>>> import numpy as np
>>> np.set_printoptions(suppress=True, linewidth=160)
>>> E = np.load("a.npy")
>>> E
array([[ 28,   3,   2,  -2,   1],
       [ -3,  -7,   2,   1,  -4],
       [ -2,   3, -26,   3,  -1],
       [ -3,  -5,   5,  13,   0],
       [ -3,   2,  -4,  -3,  10]])
>>> np.kron(np.eye(2, dtype=int), E)
array([[ 28,   3,   2,  -2,   1,   0,   0,   0,   0,   0],
       [ -3,  -7,   2,   1,  -4,   0,   0,   0,   0,   0],
       [ -2,   3, -26,   3,  -1,   0,   0,   0,   0,   0],
       [ -3,  -5,   5,  13,   0,   0,   0,   0,   0,   0],
       [ -3,   2,  -4,  -3,  10,   0,   0,   0,   0,   0],
       [  0,   0,   0,   0,   0,  28,   3,   2,  -2,   1],
       [  0,   0,   0,   0,   0,  -3,  -7,   2,   1,  -4],
       [  0,   0,   0,   0,   0,  -2,   3, -26,   3,  -1],
       [  0,   0,   0,   0,   0,  -3,  -5,   5,  13,   0],
       [  0,   0,   0,   0,   0,  -3,   2,  -4,  -3,  10]])
>>> np.round(np.linalg.eigvals(E), 2)
array([-26.68+0.j  ,  27.91+0.j  ,  -5.93+0.j  ,  11.35+0.96j,  11.35-0.96j])
>>> round(np.linalg.eigvals(E).sum().real, 2)
np.float64(18.0)
>>> other = np.array([[-3, -3, 3], [0, -1, 1]])
>>> W2 = np.kron(other, E)
>>> W2.shape
(10, 15)
>>> other = np.array([[6, 4, 4], [9, 2, 1], [9, 9, 9], [3, 3, 4], [3, 5, 5]])
>>> np.linalg.matrix_rank(np.vstack([E, other.T]))
np.int64(5)
>>> np.linalg.matrix_rank(E @ other)
np.int64(3)
>>> np.einsum("ij,ij->i", E, E)
array([802,  79, 699, 228, 138])
>>> np.vstack([E, other.T]).shape
(8, 5)
>>> np.einsum("ij->j", E)
array([ 17,  -4, -21,  12,   6])
>>> rng = np.random.default_rng(9539)
>>> other = E + rng.integers(-2, 3, (5, 4)) @ rng.integers(-2, 3, (4, 5))
>>> other
array([[ 24,   2,   3,  -1,   1],
       [ -7,  -5,   6,   0,  -4],
       [ -4,   2, -25,   5,  -1],
       [ -3,  -9,   0,   4,   9],
       [ -3,   4,  -2,  -9,  14]])
>>> np.abs(other - E).sum(axis=1)
array([ 7, 11,  6, 27, 14])
>>> np.round(np.linalg.svd(other - E, compute_uv=False), 2) + 0
array([15.38,  7.82,  5.49,  1.05,  0.  ])
>>> other - E
array([[-4, -1,  1,  1,  0],
       [-4,  2,  4, -1,  0],
       [-2, -1,  1,  2,  0],
       [ 0, -4, -5, -9,  9],
       [ 0,  2,  2, -6,  4]])
>>> J = np.array([[3.0, -2.0, 0.0, 0.0, 0.0],
...     [-2.0, 2.0, -2.0, 0.0, 0.0],
...     [0.0, -2.0, 2.0, -2.0, 0.0],
...     [0.0, 0.0, -2.0, -1.0, -2.0],
...     [0.0, 0.0, 0.0, -2.0, -1.0]])
>>> other = J + rng.integers(-2, 3, (5, 3)) @ rng.integers(-2, 3, (3, 5))
>>> other
array([[ 3.,  4., -7., -3., -1.],
       [-4., -2., -2., -4., -2.],
       [ 3.,  0.,  5.,  1.,  2.],
       [-2.,  2., -7., -2., -3.],
       [ 5.,  4.,  4.,  2.,  2.]])
>>> np.round(np.linalg.svd(other - J, compute_uv=False), 2) + 0
array([13.16, 10.33,  2.68,  0.  ,  0.  ])
>>> other - J
array([[ 0.,  6., -7., -3., -1.],
       [-2., -4.,  0., -4., -2.],
       [ 3.,  2.,  3.,  3.,  2.],
       [-2.,  2., -5., -1., -1.],
       [ 5.,  4.,  4.,  4.,  3.]])
>>> np.round(np.linalg.eigvalsh(J).min(), 2)
np.float64(-3.48)
>>> f = np.array([1, -1])
>>> np.convolve(J[4], f)
array([ 0.,  0.,  0., -2.,  1.,  1.])
>>> np.correlate(J[4], J[2], "full")
array([ 0.,  0.,  0.,  0.,  4., -2.,  2.,  2.,  0.])
>>> np.cross(J[4, :3], J[2, :3])
array([ 0.,  0., -0.])
>>> np.polyval(f, J[4])
array([-1., -1., -1., -3., -2.])
>>> vals, vecs = np.linalg.eigh(J)
>>> np.abs(vecs[:, -1]).round(6).argmax()
np.int64(1)
>>> np.unique(vals.round(6) + 0, return_counts=True)[1]
array([1, 1, 1, 1, 1])
>>> (vals > 1e-8).sum(), (vals < -1e-8).sum()
(np.int64(3), np.int64(2))
>>> vals.round(2)
array([-3.48, -0.72,  0.77,  3.13,  5.29])
>>> labels = rng.permutation(5)
>>> labels
array([2, 0, 4, 3, 1])
>>> other = J[labels][:, labels]
>>> round(float(np.linalg.det(other)), 2), round(np.linalg.det(J[labels]), 2)
(32.0, np.float64(-32.0))
>>> np.round(np.sort(np.abs(np.linalg.eigvals(other))), 2)
array([0.72, 0.77, 3.13, 3.48, 5.29])
>>> np.diag(other)
array([ 2.,  3., -1., -1.,  2.])
>>> m1 = np.load("mat.npy")
>>> m1
array([[1, 0, 0, 0],
       [7, 0, 0, 0],
       [7, 2, 9, 0],
       [9, 1, 8, 0]])
>>> # triangular
>>> rank = np.linalg.matrix_rank(m1)
>>> rank
np.int64(3)
>>> null = np.linalg.svd(m1)[2][rank:].T
>>> np.linalg.matrix_rank(m1.T @ m1), np.linalg.matrix_rank(m1 @ m1.T)
(np.int64(3), np.int64(3))
>>> m1 @ null
array([[0.],
       [0.],
       [0.],
       [0.]])
>>> [int(np.linalg.matrix_rank(m1[:i])) for i in range(1, len(m1) + 1)]
[1, 1, 2, 3]
>>> null @ null.T
array([[0., 0., 0., 0.],
       [0., 0., 0., 0.],
       [0., 0., 0., 0.],
       [0., 0., 0., 1.]])
>>> [int(np.linalg.matrix_rank(m1[:, :j + 1])) for j in range(4)]
[1, 2, 3, 3]
